% python3 -q
>>> import numpy as np
>>> np.set_printoptions(precision=3, suppress=True, linewidth=200)
>>> arr = np.load("out0.npy")
>>> print(arr)
[[0.05 2.  ]
 [0.   2.05]]
>>> round(np.linalg.det(arr.T), 3)
np.float64(0.102)
>>> np.linalg.eigvals(arr)
array([0.05, 2.05])
>>> M = np.loadtxt("w.csv", delimiter=",")
>>> M
array([[ 0.039, -0.092, -0.092, -0.145],
       [-0.092,  0.215,  0.215,  0.338],
       [-0.092,  0.215,  0.215,  0.338],
       [-0.145,  0.338,  0.338,  0.531]])
>>> # rows 1 and 2 are equal
>>> ev, vecs = np.linalg.eigh(M)
>>> vecs @ np.diag(ev) @ vecs.T
array([[ 0.039, -0.092, -0.092, -0.145],
       [-0.092,  0.215,  0.215,  0.338],
       [-0.092,  0.215,  0.215,  0.338],
       [-0.145,  0.338,  0.338,  0.531]])
>>> np.unique(ev.round(6) + 0, return_counts=True)[1]
array([3, 1])
>>> print(ev.round(3) + 0)
[0. 0. 0. 1.]
>>> np.abs(vecs[:, -1]).round(6).argmax()
np.int64(3)
>>> np.round(vecs.T @ vecs, 3) + 0
array([[1., 0., 0., 0.],
       [0., 1., 0., 0.],
       [0., 0., 1., 0.],
       [0., 0., 0., 1.]])
>>> print(np.round(vecs.T @ M @ vecs, 3) + 0)
[[0. 0. 0. 0.]
 [0. 0. 0. 0.]
 [0. 0. 0. 0.]
 [0. 0. 0. 1.]]
>>> np.linalg.eigvalsh(M + 4 * np.eye(4))
array([4., 4., 4., 5.])
>>> round(float(ev.sum()), 3), np.trace(M)
(1.0, np.float64(1.0))
>>> ev, vecs = np.linalg.eigh(M)
>>> x = np.array([2, -2, -4, -4])
>>> round(float(x @ M @ x / (x @ x)), 3), round(ev[0], 3), round(float(ev[-1]), 3)
(0.928, np.float64(-0.0), 1.0)
>>> print(np.round(np.linalg.eigvalsh(M[1:, 1:]), 3) + 0)
[0.    0.    0.961]
>>> round(float(np.abs(M).sum(axis=1).max()), 3), round(float(np.abs(ev).max()), 3)
(1.351, 1.0)
>>> vecs * np.abs(ev) @ vecs.T
array([[ 0.039, -0.092, -0.092, -0.145],
       [-0.092,  0.215,  0.215,  0.338],
       [-0.092,  0.215,  0.215,  0.338],
       [-0.145,  0.338,  0.338,  0.531]])
>>> vecs * np.maximum(ev, 0) @ vecs.T
array([[ 0.039, -0.092, -0.092, -0.145],
       [-0.092,  0.215,  0.215,  0.338],
       [-0.092,  0.215,  0.215,  0.338],
       [-0.145,  0.338,  0.338,  0.531]])
>>> x = np.array([1, 2, 2, 3])
>>> a = np.maximum(M @ x, 0)
>>> np.flatnonzero(a > 1e-9)
array([1, 2, 3])
>>> print(np.tanh(M @ x))
[-0.643  0.945  0.945  0.993]
>>> M.T @ a
array([-0.733,  1.71 ,  1.71 ,  2.688])
>>> np.maximum(M @ x, 0) - np.maximum(-M @ x, 0)
array([-0.763,  1.781,  1.781,  2.798])
>>> left, s, VT = np.linalg.svd(M)
>>> vecs = VT[:(s > 1e-8).sum()]
>>> rng = np.random.default_rng(975006)
>>> x = M[2] + -2 * M[0] + rng.integers(2) * np.eye(4)[3]
>>> x
array([-0.171,  0.399,  0.399,  1.627])
>>> np.linalg.matrix_rank(np.vstack([M, x]))
np.int64(2)
>>> print(np.diag(vecs.T @ vecs))
[0.039 0.215 0.215 0.531]
>>> labels = rng.permutation(2)
>>> labels
array([0, 1])
>>> Y = arr[labels][:, labels]
>>> Y
array([[0.05, 2.  ],
       [0.  , 2.05]])
>>> np.sort(np.abs(np.linalg.eigvals(Y)))
array([0.05, 2.05])
>>> F = np.load("mat.npy")
>>> print(F)
[[ 1.  5. -1.]
 [-3.  1.  1.]
 [ 0.  0.  0.]]
>>> # null space of dimension 1
>>> F @ np.linalg.pinv(F) @ F
array([[ 1.,  5., -1.],
       [-3.,  1.,  1.],
       [ 0.,  0.,  0.]])
>>> np.unique(F.round(6), axis=0).shape
(3, 3)
>>> C2 = F.T @ F
>>> print(C2)
[[10.  2. -4.]
 [ 2. 26. -4.]
 [-4. -4.  2.]]
>>> np.allclose(C2, C2.T)
True
>>> labels = rng.permutation(3)
>>> labels
array([1, 2, 0])
>>> Y = F[labels][:, labels]
>>> print(np.diag(Y))
[1. 0. 1.]
>>> mat = np.load("a.npy")
>>> print(mat)
[[1 0 0 0 0]
 [1 0 0 0 0]
 [2 1 2 0 0]
 [3 1 0 2 0]
 [2 0 0 0 0]]
>>> def softmax(z):
...     e = np.exp(z - z.max(axis=-1, keepdims=True))
...     return e / e.sum(axis=-1, keepdims=True)
... 
>>> softmax(mat).sum(axis=1)
array([1., 1., 1., 1., 1.])
>>> att = mat @ mat.T / np.sqrt(5)
>>> softmax(att + np.triu(np.full(att.shape, -np.inf), 1))
array([[1.   , 0.   , 0.   , 0.   , 0.   ],
       [0.5  , 0.5  , 0.   , 0.   , 0.   ],
       [0.04 , 0.04 , 0.92 , 0.   , 0.   ],
       [0.007, 0.007, 0.041, 0.945, 0.   ],
       [0.078, 0.078, 0.19 , 0.465, 0.19 ]])
>>> r = np.linalg.matrix_rank(mat)
>>> r
np.int64(3)
>>> ns = np.linalg.svd(mat)[2][r:].T
>>> print(ns @ ns.T)
[[ 0.     0.     0.     0.     0.   ]
 [ 0.     0.667 -0.333 -0.333  0.   ]
 [ 0.    -0.333  0.167  0.167  0.   ]
 [ 0.    -0.333  0.167  0.167  0.   ]
 [ 0.     0.     0.     0.     1.   ]]
>>> np.linalg.matrix_rank(mat.T @ mat), np.linalg.matrix_rank(mat @ mat.T)
(np.int64(3), np.int64(3))
>>> print(np.round(mat @ ns, 3) + 0)
[[0. 0.]
 [0. 0.]
 [0. 0.]
 [0. 0.]
 [0. 0.]]
>>> [int(np.linalg.matrix_rank(np.delete(mat, i, axis=0))) for i in range(5)]
[3, 3, 2, 2, 3]
>>> np.allclose(mat @ ns, 0)
True
>>> round(np.linalg.norm(mat[4], 1), 3), round(float(np.linalg.norm(mat[4], np.inf)), 3)
(np.float64(2.0), 2.0)
>>> round(np.linalg.norm(mat, 2), 3)
np.float64(4.838)
>>> np.linalg.norm(mat, axis=1).argmax()
np.int64(3)
>>> np.round(np.linalg.norm(mat, 1), 3), round(np.linalg.norm(mat, np.inf), 3)
(np.float64(9.0), np.float64(6.0))
>>> np.linalg.norm(mat, axis=0)
array([4.359, 1.414, 2.   , 2.   , 0.   ])
>>> labels = rng.permutation(5)
>>> print(labels)
[2 1 0 4 3]
>>> Y = mat[labels][:, labels]
>>> np.trace(Y)
np.int64(5)
>>> print(np.diag(Y))
[2 0 1 0 2]
>>> Y
array([[2, 1, 2, 0, 0],
       [0, 0, 1, 0, 0],
       [0, 0, 1, 0, 0],
       [0, 0, 2, 0, 0],
       [0, 1, 3, 0, 2]])
>>> K = np.load("dump.npy")
>>> K
array([[ 8, -8,  3],
       [-8, 12, 10],
       [ 3, 10, 18]])
>>> round(float(np.linalg.eigvalsh(K).min()), 3)
-2.189
>>> x = np.array([2, 4, 6])
>>> K @ np.ones(3)
array([ 3., 14., 31.])
>>> K @ np.eye(3)[1]
array([-8., 12., 10.])
>>> np.linalg.norm(K @ x) <= np.linalg.norm(K, 2) * np.linalg.norm(x) + 1e-9
np.True_
>>> np.einsum("ij,j->i", K, x)
array([  2,  92, 154])
>>> np.sort(np.linalg.eigvals(arr))
array([0.05, 2.05])
>>> [int(np.linalg.matrix_rank(np.linalg.matrix_power(arr, p))) for p in range(1, 3)]
[2, 2]
>>> x = np.array([4, 3, 3])
>>> target = K @ x
>>> print(target)
[17 34 96]
>>> np.linalg.solve(K, target)
array([4., 3., 3.])
>>> ev, vecs = np.linalg.eigh(K)
>>> np.round(vecs.T @ K @ vecs, 3) + 0
array([[-2.189,  0.   ,  0.   ],
       [ 0.   , 14.366,  0.   ],
       [ 0.   ,  0.   , 25.823]])
>>> np.abs(vecs[:, -1])
array([0.159, 0.637, 0.754])
>>> np.linalg.eigvalsh(K + 5 * np.eye(3))
array([ 2.811, 19.366, 30.823])
>>> vecs @ np.diag(ev) @ vecs.T
array([[ 8., -8.,  3.],
       [-8., 12., 10.],
       [ 3., 10., 18.]])
>>> print(np.unique(ev.round(6) + 0, return_counts=True)[1])
[1 1 1]
>>> A = np.load("data.npy")
>>> A
array([[-1, -4, -2, -1],
       [-3, -1,  3, -1],
       [ 0, -3,  0,  0],
       [ 4,  3,  5, -4]])
>>> x = np.array([1, 0, 0])
>>> a = np.maximum(K @ x, 0)
>>> print(np.maximum(K @ x, 0) - np.maximum(-K @ x, 0))
[ 8 -8  3]
>>> np.tanh(K @ x)
array([ 1.   , -1.   ,  0.995])
>>> np.flatnonzero(a > 1e-9)
array([0, 2])
>>> np.maximum(K @ (3 * x), 0)
array([24,  0,  9])
>>> q = A.astype(float).copy()
>>> for j in range(4):
...     q[:, j] -= q[:, :j] @ (q[:, :j].T @ q[:, j])
...     q[:, j] /= np.linalg.norm(q[:, j])
... 
>>> np.round(q.T @ A, 3) + 0
array([[ 5.099,  3.726,  2.55 , -2.353],
       [ 0.   ,  4.595,  2.285,  0.385],
       [ 0.   ,  0.   ,  5.126, -3.098],
       [ 0.   ,  0.   ,  0.   ,  1.648]])
>>> print(np.round(q.T @ q, 3) + 0)
[[1. 0. 0. 0.]
 [0. 1. 0. 0.]
 [0. 0. 1. 0.]
 [0. 0. 0. 1.]]
>>> hat = np.triu(np.array([[-2, 2, 0, 1], [-1, 0, -2, 1], [2, 1, -2, 0], [2, -1, -1, -1]]), 1) + np.eye(4)
>>> Y = hat @ A @ np.linalg.inv(hat)
>>> np.poly(Y)
array([  1.,   6.,  13., -14., 198.])
>>> Y
array([[ -3.,   3.,  15.,  -7.],
       [  1.,   6.,  20., -12.],
       [  0.,  -3.,  -6.,   3.],
       [  4.,  -5.,  -5.,  -3.]])
>>> np.linalg.matrix_rank(Y)
np.int64(4)
>>> labels = rng.permutation(4)
>>> labels
array([1, 2, 3, 0])
>>> Y = A[labels][:, labels]
>>> np.sort(np.abs(np.linalg.eigvals(Y)))
array([2.64 , 2.64 , 5.331, 5.331])
>>> round(float(np.linalg.det(Y)), 3), np.round(np.linalg.det(A[labels]), 3)
(198.0, np.float64(-198.0))
>>> np.diag(Y)
array([-1,  0, -4, -1])
>>> np.allclose(Y, A)
False
>>> print(np.trace(Y))
-6
>>> Y
array([[-1,  3, -1, -3],
       [-3,  0,  0,  0],
       [ 3,  5, -4,  4],
       [-4, -2, -1, -1]])
>>> x = np.array([-1, 2, -2, 1])
>>> target = Y @ x
>>> target
array([ 6,  3, 19,  1])
>>> np.round(np.linalg.solve(Y, target + Y[:, 0]), 3) + 0
array([ 0.,  2., -2.,  1.])
>>> np.linalg.solve(Y, target)
array([-1.,  2., -2.,  1.])
>>> m1 = np.loadtxt("sample11.csv", delimiter=",")
>>> m1
array([[ 29.,   5.,   2.],
       [  5.,  39.,   1.],
       [  3.,   3., -33.]])
>>> Y = np.array([[3, -2, 1], [-1, 1, 0]])
>>> cent = np.kron(Y, m1)
>>> cent
array([[ 87.,  15.,   6., -58., -10.,  -4.,  29.,   5.,   2.],
       [ 15., 117.,   3., -10., -78.,  -2.,   5.,  39.,   1.],
       [  9.,   9., -99.,  -6.,  -6.,  66.,   3.,   3., -33.],
       [-29.,  -5.,  -2.,  29.,   5.,   2.,   0.,   0.,   0.],
       [ -5., -39.,  -1.,   5.,  39.,   1.,   0.,   0.,   0.],
       [ -3.,  -3.,  33.,   3.,   3., -33.,   0.,   0.,  -0.]])
>>> round(np.linalg.norm(cent, 2), 3), round(np.linalg.norm(Y, 2) * np.linalg.norm(m1, 2), 3)
(np.float64(164.334), np.float64(164.334))
>>> round(np.linalg.norm(m1[0] - m1[2]), 3)
np.float64(43.646)
>>> np.linalg.norm(m1, axis=0)
array([29.58 , 39.433, 33.076])
>>> print(round(np.linalg.norm(m1, 1), 3), round(float(np.linalg.norm(m1, np.inf)), 3))
47.0 45.0
>>> np.linalg.norm(m1, axis=1)
array([29.496, 39.332, 33.272])
>>> print(round(np.linalg.norm(m1, "nuc"), 3))
101.291
>>> np.einsum("ii->", m1)
np.float64(35.0)
>>> print(round(float(np.linalg.det(2 * m1)), 3), round(float(np.linalg.det(m1)), 3))
-294192.0 -36774.0
>>> np.round(np.linalg.eigvals(m1).sum().real, 3)
np.float64(35.0)
>>> np.einsum("ij,ji->", m1, m1)
np.float64(3519.0)
>>> np.linalg.eigvals(m1)
array([ 26.968,  41.161, -33.129])
>>> np.kron(np.eye(2, dtype=int), m1)
array([[ 29.,   5.,   2.,   0.,   0.,   0.],
       [  5.,  39.,   1.,   0.,   0.,   0.],
       [  3.,   3., -33.,   0.,   0.,  -0.],
       [  0.,   0.,   0.,  29.,   5.,   2.],
       [  0.,   0.,   0.,   5.,  39.,   1.],
       [  0.,   0.,  -0.,   3.,   3., -33.]])
>>> Y = np.array([[0, 0, 3], [1, -3, -2], [-2, 3, 3]])
>>> np.linalg.matrix_rank(m1 @ Y)
np.int64(3)
>>> m1 @ Y
array([[   1.,   -9.,   83.],
       [  37., -114.,  -60.],
       [  69., -108.,  -96.]])
>>> np.linalg.matrix_rank(np.vstack([m1, Y.T]))
np.int64(3)
>>> X = np.load("block8.npy")
>>> print(X)
[[ 52 -23  -5 -39 -23]
 [-23  44  29  31  10]
 [ -5  29  53  41  17]
 [-39  31  41  80  13]
 [-23  10  17  13  32]]
>>> # symmetric, so the eigenvalues are real
>>> Y = X / np.linalg.norm(X, axis=1, keepdims=True)
>>> C2 = Y @ Y.T
>>> print(np.round(np.degrees(np.arccos(np.clip(C2[2, 1], -1, 1))), 3))
28.364
>>> C2
array([[ 1.   , -0.788, -0.581, -0.843, -0.823],
       [-0.788,  1.   ,  0.88 ,  0.885,  0.72 ],
       [-0.581,  0.88 ,  1.   ,  0.87 ,  0.69 ],
       [-0.843,  0.885,  0.87 ,  1.   ,  0.706],
       [-0.823,  0.72 ,  0.69 ,  0.706,  1.   ]])
>>> print((np.abs(C2) > 0.9).astype(int))
[[1 0 0 0 0]
 [0 1 0 0 0]
 [0 0 1 0 0]
 [0 0 0 1 0]
 [0 0 0 0 1]]
